% python3 -q
>>> import numpy as np
>>> np.set_printoptions(precision=3, suppress=True, linewidth=140)
>>> def tidy(a):
...     return np.round(a, 3) + 0
... 
>>> K = np.load("block5.npy")
>>> K
array([[ 1, -2,  1],
       [ 1,  1, -2],
       [-2,  1,  1]])
>>> # null space of dimension 1
>>> tidy(np.linalg.eigvals(K))
array([1.5+2.598j, 1.5-2.598j, 0. +0.j   ])
>>> tidy(np.linalg.det(K[::-1]))
np.float64(0.0)
>>> tidy(np.poly(K))
array([ 1., -3.,  9.,  0.])
>>> np.einsum("ii->", K)
np.int64(3)
>>> rng = np.random.default_rng(41561)
>>> idx = rng.permutation(3)
>>> idx
array([2, 1, 0])
>>> Y = K[idx][:, idx]
>>> Y
array([[ 1,  1, -2],
       [-2,  1,  1],
       [ 1, -2,  1]])
>>> rk = np.linalg.matrix_rank(K)
>>> rk
np.int64(2)
>>> ns = np.linalg.svd(K)[2][rk:].T
>>> np.linalg.matrix_rank(K.T @ K), np.linalg.matrix_rank(K @ K.T)
(np.int64(2), np.int64(2))
>>> tidy(ns[:, 0] / ns[np.abs(ns[:, 0]).round(6).argmax(), 0])
array([1., 1., 1.])
>>> [int(np.linalg.matrix_rank(np.delete(K, i, axis=0))) for i in range(3)]
[2, 2, 2]
>>> tidy(ns @ ns.T)
array([[0.333, 0.333, 0.333],
       [0.333, 0.333, 0.333],
       [0.333, 0.333, 0.333]])
>>> np.linalg.lstsq(K[:-1].T, K[-1])[2]
np.int32(2)
>>> np.allclose(K[:-1].T @ np.linalg.lstsq(K[:-1].T, K[-1])[0], K[-1])
True
>>> M = np.load("w.npy")
>>> M
array([[-0.291,  0.06 , -0.397,  0.558],
       [ 0.664, -0.159,  0.808, -0.933],
       [-0.604,  0.139, -0.753,  0.9  ],
       [ 0.922, -0.31 ,  0.978, -0.998],
       [ 0.38 , -0.08 ,  0.508, -0.686],
       [-0.716,  0.178, -0.851,  0.955],
       [ 0.291, -0.06 ,  0.397, -0.558],
       [ 0.935, -0.327,  0.983, -0.998],
       [-0.1  ,  0.02 , -0.139,  0.207],
       [ 0.291, -0.06 ,  0.397, -0.558],
       [ 0.291, -0.06 ,  0.397, -0.558],
       [ 0.462, -0.1  ,  0.604, -0.782],
       [-0.197,  0.04 , -0.273,  0.397],
       [-0.664,  0.159, -0.808,  0.933],
       [-0.291,  0.06 , -0.397,  0.558],
       [ 0.956, -0.363,  0.99 , -0.999],
       [-0.1  ,  0.02 , -0.139,  0.207],
       [-0.762,  0.197, -0.885,  0.97 ],
       [-0.762,  0.197, -0.885,  0.97 ],
       [ 0.38 , -0.08 ,  0.508, -0.686],
       [ 0.922, -0.31 ,  0.978, -0.998],
       [-0.862,  0.254, -0.949,  0.992],
       [-0.291,  0.06 , -0.397,  0.558],
       [ 0.197, -0.04 ,  0.273, -0.397],
       [-0.462,  0.1  , -0.604,  0.782]])
>>> u = np.array([0, -2, 1])
>>> tidy(np.correlate(M[18], M[24], "full"))
array([-0.596,  0.614, -0.887,  1.665, -0.765,  0.506, -0.448])
>>> np.polyval(u, M[18])
array([ 2.524,  0.606,  2.77 , -0.94 ])
>>> np.linalg.cond(M) > 100
np.True_
>>> np.argsort(-np.linalg.norm(M, axis=0).round(6), kind="stable")[:3]
array([3, 2, 0])
>>> tidy(np.linalg.norm(M, 2) / np.linalg.norm(M))
np.float64(0.996)
>>> np.linalg.matrix_rank(M, rtol=0.1)
np.int64(1)
>>> vec = np.array([2, 5, 4, 3])
>>> a = np.maximum(M @ vec, 0)
>>> tidy(np.maximum(M @ (3 * vec), 0))
array([0.   , 2.898, 0.   , 3.636, 1.002, 0.   , 0.588, 3.519, 0.   , 0.588, 0.588, 1.482, 0.   , 0.   , 0.   , 3.18 , 0.   , 0.   , 0.   ,
       1.002, 3.636, 0.   , 0.   , 0.285, 0.   ])
>>> tidy(M.T @ a)
array([ 5.658, -1.815,  6.251, -6.76 ])
>>> M * (a > 1e-9)[:, None]
array([[-0.   ,  0.   , -0.   ,  0.   ],
       [ 0.664, -0.159,  0.808, -0.933],
       [-0.   ,  0.   , -0.   ,  0.   ],
       [ 0.922, -0.31 ,  0.978, -0.998],
       [ 0.38 , -0.08 ,  0.508, -0.686],
       [-0.   ,  0.   , -0.   ,  0.   ],
       [ 0.291, -0.06 ,  0.397, -0.558],
       [ 0.935, -0.327,  0.983, -0.998],
       [-0.   ,  0.   , -0.   ,  0.   ],
       [ 0.291, -0.06 ,  0.397, -0.558],
       [ 0.291, -0.06 ,  0.397, -0.558],
       [ 0.462, -0.1  ,  0.604, -0.782],
       [-0.   ,  0.   , -0.   ,  0.   ],
       [-0.   ,  0.   , -0.   ,  0.   ],
       [-0.   ,  0.   , -0.   ,  0.   ],
       [ 0.956, -0.363,  0.99 , -0.999],
       [-0.   ,  0.   , -0.   ,  0.   ],
       [-0.   ,  0.   , -0.   ,  0.   ],
       [-0.   ,  0.   , -0.   ,  0.   ],
       [ 0.38 , -0.08 ,  0.508, -0.686],
       [ 0.922, -0.31 ,  0.978, -0.998],
       [-0.   ,  0.   , -0.   ,  0.   ],
       [-0.   ,  0.   , -0.   ,  0.   ],
       [ 0.197, -0.04 ,  0.273, -0.397],
       [-0.   ,  0.   , -0.   ,  0.   ]])
>>> tidy(a)
array([0.   , 0.966, 0.   , 1.212, 0.334, 0.   , 0.196, 1.173, 0.   , 0.196, 0.196, 0.494, 0.   , 0.   , 0.   , 1.06 , 0.   , 0.   , 0.   ,
       0.334, 1.212, 0.   , 0.   , 0.095, 0.   ])
>>> tidy(np.maximum(M @ vec, 0) - np.maximum(-M @ vec, 0))
array([-0.196,  0.966, -0.825,  1.212,  0.334, -1.081,  0.196,  1.173, -0.035,  0.196,  0.196,  0.494, -0.095, -0.966, -0.196,  1.06 ,
       -0.035, -1.169, -1.169,  0.334,  1.212, -1.274, -0.196,  0.095, -0.494])
